% ipython --no-banner

In [1]: import numpy as np

In [2]: from numpy import linalg as LA

In [3]: np.set_printoptions(suppress=True, linewidth=120)

In [4]: tidy = lambda a: np.round(a, 3) + 0

In [5]: data = np.array([[0.0, -1.0, -1.7, 0.0],
   ...:     [1.0, 0.7, -0.2, -2.6],
   ...:     [0.1, -1.7, -0.2, 0.4]])

In [6]: rng = np.random.default_rng(71619)

In [7]: data[1] = data[0] + 0.05 * rng.normal(size=4)

In [8]: print(tidy(data))
[[ 0.    -1.    -1.7    0.   ]
 [-0.004 -1.052 -1.662 -0.004]
 [ 0.1   -1.7   -0.2    0.4  ]]

In [9]: t = np.radians(135)

In [10]: R = np.eye(4)

In [11]: R[2, 2] = R[1, 1] = np.cos(t)

In [12]: R[2, 1], R[1, 2] = -np.sin(t), np.sin(t)

In [13]: print(tidy(R))
[[ 1.     0.     0.     0.   ]
 [ 0.    -0.707  0.707  0.   ]
 [ 0.    -0.707 -0.707  0.   ]
 [ 0.     0.     0.     1.   ]]

In [14]: A2 = data @ R.T

In [15]: print(tidy(LA.svd(data, compute_uv=False)), tidy(LA.svd(A2, compute_uv=False)))
[3.03  1.296 0.017] [3.03  1.296 0.017]

In [16]: print(tidy(A2))
[[ 0.    -0.495  1.909  0.   ]
 [-0.004 -0.431  1.919 -0.004]
 [ 0.1    1.061  1.344  0.4  ]]

In [17]: print(np.allclose(data @ data.T, A2 @ A2.T))
True

In [18]: print(tidy(LA.det(R)), tidy(np.trace(R)))
1.0 0.586

In [19]: U, sv, Vt = LA.svd(data)

In [20]: print(np.argmax(sv[:-1] / (sv[1:] + 1e-6)) + 1)
2

In [21]: A2 = U[:, :2] @ np.diag(sv[:2]) @ Vt[:2]

In [22]: print(tidy(LA.norm(data - A2, 2)), tidy(sv[2]))
0.017 0.017

In [23]: print(LA.matrix_rank(A2))
2

In [24]: print(tidy(np.abs(data - A2).max()))
0.011

In [25]: print(tidy(A2))
[[-0.004 -1.003 -1.698 -0.01 ]
 [ 0.    -1.049 -1.664  0.007]
 [ 0.1   -1.7   -0.2    0.4  ]]

In [26]: print(tidy(LA.norm(data - A2) / LA.norm(data)))
0.005

In [27]: r0 = np.array([9, 7])

In [28]: print(tidy(np.convolve(data[1], r0)))
[ -0.033  -9.491 -22.318 -11.667  -0.027]

In [29]: print(tidy(LA.norm(data) ** 2 / LA.norm(data, 2) ** 2))
1.183

In [30]: LA.norm(data, axis=2)
AxisError: axis 2 is out of bounds for array of dimension 2


In [31]: print(tidy(LA.norm(data, 1)), tidy(LA.norm(data, np.inf)))
3.752 2.721

In [32]: print(tidy(LA.norm(data, axis=0)))
[0.1   2.235 2.386 0.4  ]

In [33]: A2 = np.array([[1, -3], [-5, -3], [0, 2], [5, 5]])

In [34]: print(tidy(np.einsum("ij,ij->i", data, data)))
[3.89  3.868 3.1  ]

In [35]: print(tidy(A2.T @ data.T))
[[ 5.     5.236 10.6  ]
 [-0.4   -0.177  6.4  ]]

In [36]: K = np.load("case16.npy")

In [37]: print(K)
[[ 2. -1.  0.]
 [-1.  0. -1.]
 [ 0. -1.  2.]]

In [38]: # equal to its transpose

In [39]: A2 = K + rng.integers(-2, 3, (3, 2)) @ rng.integers(-2, 3, (2, 3))

In [40]: print(A2)
[[ 0.  0.  1.]
 [ 1. -2. -3.]
 [ 0. -2.  1.]]

In [41]: print(tidy(LA.svd(A2 - K, compute_uv=False)))
[4.326 1.132 0.   ]

In [42]: print(LA.matrix_rank(A2 - K, tol=1e-8))
2

In [43]: A2 = np.array([[2, -1, 2], [-2, -1, 3], [2, 0, 3]])

In [44]: print(A2.T @ K.T)
[[ 6. -4.  6.]
 [-1.  1.  1.]
 [ 1. -5.  3.]]

In [45]: print(np.einsum("ij->j", K))
[ 1. -2.  1.]

In [46]: print(tidy(LA.det(K[::-1])))
4.0

In [47]: print(np.kron(np.eye(2, dtype=int), K))
[[ 2. -1.  0.  0. -0.  0.]
 [-1.  0. -1. -0.  0. -0.]
 [ 0. -1.  2.  0. -0.  0.]
 [ 0. -0.  0.  2. -1.  0.]
 [-0.  0. -0. -1.  0. -1.]
 [ 0. -0.  0.  0. -1.  2.]]

In [48]: print(tidy(LA.det(K.T)))
-4.0
